>>> import numpy as np
>>> import numpy.linalg as la
>>> np.set_printoptions(precision=2, suppress=True, linewidth=200, legacy="1.25")
>>> M = np.load("a.npy")
>>> M
array([[2, 0, 0, 0, 0, 0],
       [0, 0, 0, 0, 0, 0],
       [0, 0, 2, 0, 0, 0],
       [0, 0, 0, 2, 0, 0],
       [0, 0, 0, 0, 3, 0],
       [0, 0, 0, 0, 0, 2]])
>>> # rows and columns are dependent
>>> left, s, VT = la.svd(M)
>>> V = VT[:(s > 1e-8).sum()]
>>> rng = np.random.default_rng(949687)
>>> vec = M[0] + 5 * M[3] + rng.integers(2) * np.eye(6)[0]
>>> vec
array([ 2.,  0.,  0., 10.,  0.,  0.])
>>> np.allclose(V.T @ V @ vec, vec)
True
>>> blk = np.stack([M, -1 * M, M[::-1]])
>>> (blk @ M.T).shape
(3, 6, 6)
>>> la.norm(blk, axis=(1, 2))
array([5., 5., 5.])
>>> la.det(blk)
array([0., 0., 0.])
>>> blk.shape
(3, 6, 6)
>>> blk.sum(axis=0)
array([[0, 0, 0, 0, 0, 2],
       [0, 0, 0, 0, 3, 0],
       [0, 0, 0, 2, 0, 0],
       [0, 0, 2, 0, 0, 0],
       [0, 0, 0, 0, 0, 0],
       [2, 0, 0, 0, 0, 0]])
>>> np.einsum("bij,cij->bc", blk, blk)
array([[ 25, -25,   0],
       [-25,  25,   0],
       [  0,   0,  25]])
>>> rk = la.matrix_rank(M)
>>> rk
5
>>> null = la.svd(M)[2][rk:].T
>>> [int(la.matrix_rank(M[:, :j + 1])) for j in range(6)]
[1, 1, 2, 3, 4, 5]
>>> null.shape
(6, 1)
>>> null[:, 0] / null[np.abs(null[:, 0]).round(6).argmax(), 0]
array([0., 1., 0., 0., 0., 0.])
>>> [int(la.matrix_rank(np.delete(M, i, axis=0))) for i in range(6)]
[4, 5, 4, 4, 4, 4]
>>> M @ null
array([[0.],
       [0.],
       [0.],
       [0.],
       [0.],
       [0.]])
>>> arr = np.array([[0, 0, 0], [0, 1, -2], [0, -2, 4]])
>>> la.determinant(arr)
Traceback (most recent call last):
  File "<python-input-28>", line 1, in <module>
    la.determinant(arr)
    ^^^^^^^^^^^^^^
AttributeError: module 'numpy.linalg' has no attribute 'determinant'
>>> round(np.abs(la.eigvals(arr)).max(), 2)
5.0
>>> np.allclose(arr, arr.T)
True
>>> la.matrix_power(arr, 2)
array([[  0,   0,   0],
       [  0,   5, -10],
       [  0, -10,  20]])
>>> np.allclose(arr @ arr.T, arr.T @ arr)
True
>>> assert arr == arr.T
Traceback (most recent call last):
  File "<python-input-33>", line 1, in <module>
    assert arr == arr.T
           ^^^^^^^^^^^^
ValueError: The truth value of an array with more than one element is ambiguous. Use a.any() or a.all()
>>> np.trace(arr)
5
>>> (arr + arr.T) / 2
array([[ 0.,  0.,  0.],
       [ 0.,  1., -2.],
       [ 0., -2.,  4.]])
>>> round(float(la.det(arr)), 2)
0.0
>>> idx = rng.permutation(3)
>>> idx
array([2, 0, 1])
>>> M2 = arr[idx][:, idx]
>>> np.allclose(M2, arr)
False
>>> M2
array([[ 4,  0, -2],
       [ 0,  0,  0],
       [-2,  0,  1]])
>>> f = np.array([4, 2, -8])
>>> np.convolve(M2[0], f)
array([ 16,   8, -40,  -4,  16])
>>> np.cross(M2[0, :3], M2[1, :3])
array([0, 0, 0])
>>> K = np.load("m.npy")
>>> K
array([[  2.6 ,   0.39,  -8.9 ,   0.52,   1.  ,   2.6 ],
       [ -5.98,  -2.25,  -1.24,   6.34,  -1.85,  -6.11],
       [ -1.67,   0.93,   8.31,   4.49,  -5.98,  -2.1 ],
       [-11.1 ,  -3.29,  -3.84,  -0.82,   3.39,  -0.48],
       [ 10.65,   3.6 , -15.74,  -2.61,   2.77,   6.62],
       [  6.02,  -5.05,   1.08,  12.37,  -9.38,   2.22],
       [  4.2 , -12.04,  -5.15,  14.5 ,  -8.08,   7.39],
       [ -7.58,  -1.32,   6.36,   3.35,  -3.16,  -2.85],
       [ 10.35,  -9.21, -21.27,   8.45,  -0.89,  11.29],
       [-16.29,  -4.74,  -1.36,  -2.2 ,   4.39,  -0.25],
       [ -4.55,  -2.77, -10.92,  -6.01,   6.13,   9.22],
       [ -3.5 ,  -3.63,  -0.57,  12.01,  -5.25,  -8.78],
       [  3.52,   0.92,  -9.11,  -4.42,   2.7 ,   8.94],
       [ 20.82,   4.76, -17.41,  -7.02,   1.91,  19.19],
       [  4.3 ,   1.71, -12.58,  -8.25,   5.39,  12.29],
       [ 10.54,  -1.06,  -7.99,  12.2 ,  -6.54,  -2.77],
       [ -1.63,  -8.68,  -8.48,  12.52,  -3.58,  -1.85]])
>>> left, s, VT = la.svd(K)
>>> V = VT[:(s > 1e-8).sum()]
>>> vec = K[10] + -1 * K[3] + rng.integers(2) * np.eye(6)[1]
>>> vec
array([ 6.55,  0.52, -7.08, -5.19,  2.73,  9.71])
>>> la.matrix_rank(np.vstack([K, vec]))
5
>>> np.diag(V.T @ V)
array([1.  , 0.9 , 0.96, 0.66, 0.55, 0.93])
>>> evals, V = la.eigvalsh(arr)
Traceback (most recent call last):
  File "<python-input-53>", line 1, in <module>
    evals, V = la.eigvalsh(arr)
    ^^^^^^^^
ValueError: too many values to unpack (expected 2)
>>> evals, V = la.eigh(arr)
>>> np.round(la.svd(arr, compute_uv=False), 2) + 0
array([5., 0., 0.])
>>> evals
array([0., 0., 5.])
>>> np.abs(V[:, -1])
array([0.  , 0.45, 0.89])
>>> V @ np.diag(evals) @ V.T
array([[ 0.,  0.,  0.],
       [ 0.,  1., -2.],
       [ 0., -2.,  4.]])
>>> np.abs(V[:, -1]).round(6).argmax()
2
>>> t = np.radians(180)
>>> r_ = np.eye(6)
>>> r_[2, 2] = r_[1, 1] = np.cos(t)
>>> r_[2, 1], r_[1, 2] = -np.sin(t), np.sin(t)
>>> r_.round(2) + 0
array([[ 1.,  0.,  0.,  0.,  0.,  0.],
       [ 0., -1.,  0.,  0.,  0.,  0.],
       [ 0.,  0., -1.,  0.,  0.,  0.],
       [ 0.,  0.,  0.,  1.,  0.,  0.],
       [ 0.,  0.,  0.,  0.,  1.,  0.],
       [ 0.,  0.,  0.,  0.,  0.,  1.]])
>>> M2 = M @ r_.T
>>> round(la.det(r_), 2), np.trace(r_)
(1.0, 2.0)
>>> np.allclose(la.norm(M, axis=1), la.norm(M2, axis=1))
True
>>> M2.round(2) + 0
array([[ 2.,  0.,  0.,  0.,  0.,  0.],
       [ 0.,  0.,  0.,  0.,  0.,  0.],
       [ 0.,  0., -2.,  0.,  0.,  0.],
       [ 0.,  0.,  0.,  2.,  0.,  0.],
       [ 0.,  0.,  0.,  0.,  3.,  0.],
       [ 0.,  0.,  0.,  0.,  0.,  2.]])
>>> la.svd(M, compute_uv=False), la.svd(M2, compute_uv=False)
(array([3., 2., 2., 2., 2., 0.]), array([3., 2., 2., 2., 2., 0.]))
>>> np.allclose(M @ M.T, M2 @ M2.T)
True
>>> Xc = K - K.mean(axis=0)
>>> V = la.svd(Xc)[2][:5]
>>> M2 = Xc - Xc @ V.T @ V
>>> np.diag(V.T @ V)
array([0.99, 0.83, 0.98, 0.63, 0.66, 0.91])
>>> feats = np.load("out12.npy")
>>> feats
array([[-1,  2],
       [ 2, -1]])
>>> evals, V = la.eigh(feats)
>>> V @ np.diag(evals) @ V.T
array([[-1.,  2.],
       [ 2., -1.]])
>>> la.eigvalsh(feats @ feats)
array([1., 9.])
>>> (evals > 1e-8).sum(), (evals < -1e-8).sum()
(1, 1)
>>> np.abs(V[:, -1]).round(6).argmax()
0
>>> la.svd(feats, compute_uv=False)
array([3., 1.])
>>> np.argsort(-la.norm(M, axis=0).round(6), kind="stable")[:3]
array([4, 0, 2])
>>> la.matrix_rank(M, rtol=0.1)
5
>>> la.cond(M) > 100
True
>>> [round(float(x), 2) for x in la.svd(M, compute_uv=False)[:3]]
[3.0, 2.0, 2.0]
>>> idx = rng.permutation(2)
>>> M2 = feats[:, idx] * rng.choice([-1, 1], 2)
>>> M2
array([[ 1, -2],
       [-2,  1]])
>>> left, _, VT = la.svd(feats.T @ M2)
>>> np.round(left @ VT, 2) + 0
array([[-1.,  0.],
       [ 0., -1.]])
>>> np.round(la.lstsq(feats, M2)[0], 2) + 0
array([[-1.,  0.],
       [ 0., -1.]])
>>> mat = np.array([[-1.0, -1.0, 0.2, -0.6, 0.4, 0.4],
...     [0.6, 1.3, 0.2, 0.5, 1.6, 0.1],
...     [-0.5, -0.9, 0.0, -0.7, -0.4, 0.1],
...     [0.0, -1.2, -0.5, -0.2, -1.2, 0.5],
...     [-0.2, 1.0, 0.6, 1.2, -1.5, -0.1],
...     [0.0, 1.1, -1.5, 2.3, 1.3, 0.6],
...     [0.9, -2.3, 2.0, -1.6, 0.3, -0.5]])
>>> mat
array([[-1. , -1. ,  0.2, -0.6,  0.4,  0.4],
       [ 0.6,  1.3,  0.2,  0.5,  1.6,  0.1],
       [-0.5, -0.9,  0. , -0.7, -0.4,  0.1],
       [ 0. , -1.2, -0.5, -0.2, -1.2,  0.5],
       [-0.2,  1. ,  0.6,  1.2, -1.5, -0.1],
       [ 0. ,  1.1, -1.5,  2.3,  1.3,  0.6],
       [ 0.9, -2.3,  2. , -1.6,  0.3, -0.5]])
>>> M2 = np.c_[mat[:, :3] @ np.array([[2, 1, -2], [0, -2, 0], [-3, 2, 3]]), np.array([-3, -1, 1, 2, 3, 3, 0])]
>>> M2
array([[-2.6,  1.4,  2.6, -3. ],
       [ 0.6, -1.6, -0.6, -1. ],
       [-1. ,  1.3,  1. ,  1. ],
       [ 1.5,  1.4, -1.5,  2. ],
       [-2.2, -1. ,  2.2,  3. ],
       [ 4.5, -5.2, -4.5,  3. ],
       [-4.2,  9.5,  4.2,  0. ]])
>>> np.round(la.lstsq(mat, M2[:, 0])[0], 2) + 0
array([ 2.,  0., -3.,  0.,  0.,  0.])
>>> np.round(la.norm(M2 - mat @ la.lstsq(mat, M2)[0], axis=0), 2) + 0
array([0.  , 0.  , 0.  , 2.07])
>>> vec = np.array([4, 4, 3, 5, 1, 2])
>>> mat @ (2 * vec)
array([-18.4,  25. , -18.6, -15. ,  18.6,  27.8, -16.6])
>>> mat @ np.ones(6)
array([-1.6,  4.3, -2.4, -2.6,  1. ,  3.8, -1.2])
>>> M2 = mat / la.norm(mat, axis=1, keepdims=True)
>>> gram = M2 @ M2.T
>>> la.norm(M2, axis=1)
array([1., 1., 1., 1., 1., 1., 1.])
>>> np.argwhere(np.triu(np.abs(gram) > 0.95, 1))
array([], shape=(0, 2), dtype=int64)
>>> data = np.load("layer6.npy")
>>> data
array([[ 0, -2, -1,  3,  5, -7,  8],
       [ 0,  0,  2,  6, -5,  2,  0],
       [ 0,  0,  0, -1, -4, -3, -8],
       [ 0,  0,  0,  0, -3, -6,  2],
       [ 0,  0,  0,  0,  0, -3, -7],
       [ 0,  0,  0,  0,  0,  0,  8],
       [ 0,  0,  0,  0,  0,  0,  0]])
>>> W1 = np.array([[0, 1, -1, 2, 2, 1],
...     [-2, -2, -1, -1, -2, -2],
...     [1, 0, -1, 2, -2, -2],
...     [-2, 1, 1, 1, 2, 1],
...     [2, 1, 2, 1, 2, 2],
...     [1, -2, -2, 1, 2, 0],
...     [-1, 0, 1, 1, 1, 0]])
>>> c = np.array([-4, 5, 5, -2, -3, -4])
>>> hid = np.maximum(data @ W1 + c, 0)
>>> hid
array([[ 0, 31, 43,  7, 13, 15],
       [ 0,  2,  0,  5,  0,  0],
       [ 0,  6,  0,  0,  0,  0],
       [ 0, 14, 13,  0,  0,  0],
       [ 0, 11,  4,  0,  0,  0],
       [ 0,  5, 13,  6,  5,  0],
       [ 0,  5,  5,  0,  0,  0]])
>>> (hid > 0).astype(int)
array([[0, 1, 1, 1, 1, 1],
       [0, 1, 0, 1, 0, 0],
       [0, 1, 0, 0, 0, 0],
       [0, 1, 1, 0, 0, 0],
       [0, 1, 1, 0, 0, 0],
       [0, 1, 1, 1, 1, 0],
       [0, 1, 1, 0, 0, 0]])
>>> la.matrix_rank(hid)
5
>>> (hid > 0).mean(axis=0)
array([0.  , 1.  , 0.71, 0.43, 0.29, 0.14])
>>> W2 = np.array([[2, 3, -3],
...     [1, 1, 1],
...     [0, -3, 0],
...     [2, -3, 2],
...     [1, 3, -1],
...     [-2, 0, -1]])
>>> hid @ W2
array([[ 28, -80,  17],
       [ 12, -13,  12],
       [  6,   6,   6],
       [ 14, -25,  14],
       [ 11,  -1,  11],
       [ 22, -37,  12],
       [  5, -10,   5]])
>>> W1 @ W2
array([[ 5,  4,  2],
       [-6, -8,  6],
       [ 8, -6,  5],
       [-1, -5,  6],
       [ 5,  4, -7],
       [ 4, 10, -5],
       [ 1, -6,  4]])
